In [1]: import numpy as np

In [2]: np.set_printoptions(suppress=True, linewidth=200)

In [3]: rd = lambda a: np.round(a, 2) + 0

In [4]: M = -1 * np.eye(4) + np.ones((4, 4))

In [5]: M
Out[5]: 
array([[0., 1., 1., 1.],
       [1., 0., 1., 1.],
       [1., 1., 0., 1.],
       [1., 1., 1., 0.]])

In [6]: # symmetric

In [7]: vals, vecs = np.linalg.eigh(M)

In [8]: rd(np.linalg.eigvalsh(M @ M))
Out[8]: array([1., 1., 1., 9.])

In [9]: rd(np.linalg.svd(M, compute_uv=False))
Out[9]: array([3., 1., 1., 1.])

In [10]: W = np.array([[4, 0, 3], [1, 5, 0], [4, 1, 1], [0, 4, 1]])

In [11]: coef = np.array([3, 1, -2])

In [12]: hid = np.maximum(M @ W + coef, 0)

In [13]: print((hid > 0).mean(axis=0))
[1.   1.   0.75]

In [14]: print(hid)
[[ 8. 11.  0.]
 [11.  6.  3.]
 [ 8. 10.  2.]
 [12.  7.  2.]]

In [15]: basis = np.array([[3, -1, -3], [5, -3, -3], [-3, 1, 4]])

In [16]: W @ basis
Out[16]: 
array([[  3,  -1,   0],
       [ 28, -16, -18],
       [ 14,  -6, -11],
       [ 17, -11,  -8]])

In [17]: data = np.load("case0.npy")

In [18]: data
Out[18]: 
array([[ 0, -1,  0],
       [ 1,  0, -1],
       [ 0,  1,  0]])

In [19]: left, sv, VT = np.linalg.svd(data)

In [20]: vecs = VT[:(sv > 1e-8).sum()]

In [21]: rng = np.random.default_rng(907518)

In [22]: x = data[0] + 5 * data[2] + rng.integers(2) * np.eye(3)[1]

In [23]: x
Out[23]: array([0., 4., 0.])

In [24]: rd(vecs.T @ vecs)
Out[24]: 
array([[ 0.5,  0. , -0.5],
       [ 0. ,  1. ,  0. ],
       [-0.5,  0. ,  0.5]])

In [25]: rd(np.diag(vecs.T @ vecs))
Out[25]: array([0.5, 1. , 0.5])

In [26]: rd(np.linalg.eigvals(data).sum().real)
Out[26]: np.float64(0.0)

In [27]: np.einsum("ii->", data)
Out[27]: np.int64(0)

In [28]: rd(np.linalg.det(data.T))
Out[28]: np.float64(0.0)

In [29]: rd(np.linalg.det(2 * data)), rd(np.linalg.det(data))
Out[29]: (np.float64(0.0), np.float64(0.0))

In [30]: print(rd(np.linalg.eigvals(data)))
[0.+1.41j 0.-1.41j 0.+0.j  ]

In [31]: np.einsum("ij,ji->", data, data)
Out[31]: np.int64(-4)

In [32]: arr = np.load("layer1.npy")

In [33]: arr
Out[33]: 
array([[1.  , 0.7 , 0.49, 0.34, 0.24, 0.17],
       [0.7 , 1.  , 0.7 , 0.49, 0.34, 0.24],
       [0.49, 0.7 , 1.  , 0.7 , 0.49, 0.34],
       [0.34, 0.49, 0.7 , 1.  , 0.7 , 0.49],
       [0.24, 0.34, 0.49, 0.7 , 1.  , 0.7 ],
       [0.17, 0.24, 0.34, 0.49, 0.7 , 1.  ]])

In [34]: x = np.ones(6)

In [35]: for _ in range(5):
    ...:     x = arr @ x
    ...:     x /= np.linalg.norm(x)
    ...:     print(round(x @ arr @ x, 2))
    ...: 
3.41
3.41
3.41
3.41
3.41

In [36]: rd(np.linalg.eigvalsh(arr)[-1])
Out[36]: np.float64(3.41)

In [37]: other = arr / np.linalg.norm(arr, axis=1, keepdims=True)

In [38]: C2 = other @ other.T

In [39]: rd(np.degrees(np.arccos(np.clip(C2[1, 4], -1, 1))))
Out[39]: np.float64(44.67)

In [40]: print(rd(C2[1]))
[0.94 1.   0.94 0.83 0.71 0.61]

In [41]: np.argwhere(np.triu(np.abs(C2) > 0.95, 1))
Out[41]: array([], shape=(0, 2), dtype=int64)

In [42]: (C2 - 2 * np.eye(6)).round(6).argmax(axis=1)
Out[42]: array([1, 0, 1, 4, 5, 4])

In [43]: (np.abs(C2) > 0.9).astype(int)
Out[43]: 
array([[1, 1, 0, 0, 0, 0],
       [1, 1, 1, 0, 0, 0],
       [0, 1, 1, 1, 0, 0],
       [0, 0, 1, 1, 1, 0],
       [0, 0, 0, 1, 1, 1],
       [0, 0, 0, 0, 1, 1]])

In [44]: rd(np.linalg.norm(other, axis=1))
Out[44]: array([1., 1., 1., 1., 1., 1.])

In [45]: rd(C2)
Out[45]: 
array([[1.  , 0.94, 0.84, 0.72, 0.61, 0.52],
       [0.94, 1.  , 0.94, 0.83, 0.71, 0.61],
       [0.84, 0.94, 1.  , 0.94, 0.83, 0.72],
       [0.72, 0.83, 0.94, 1.  , 0.94, 0.84],
       [0.61, 0.71, 0.83, 0.94, 1.  , 0.94],
       [0.52, 0.61, 0.72, 0.84, 0.94, 1.  ]])
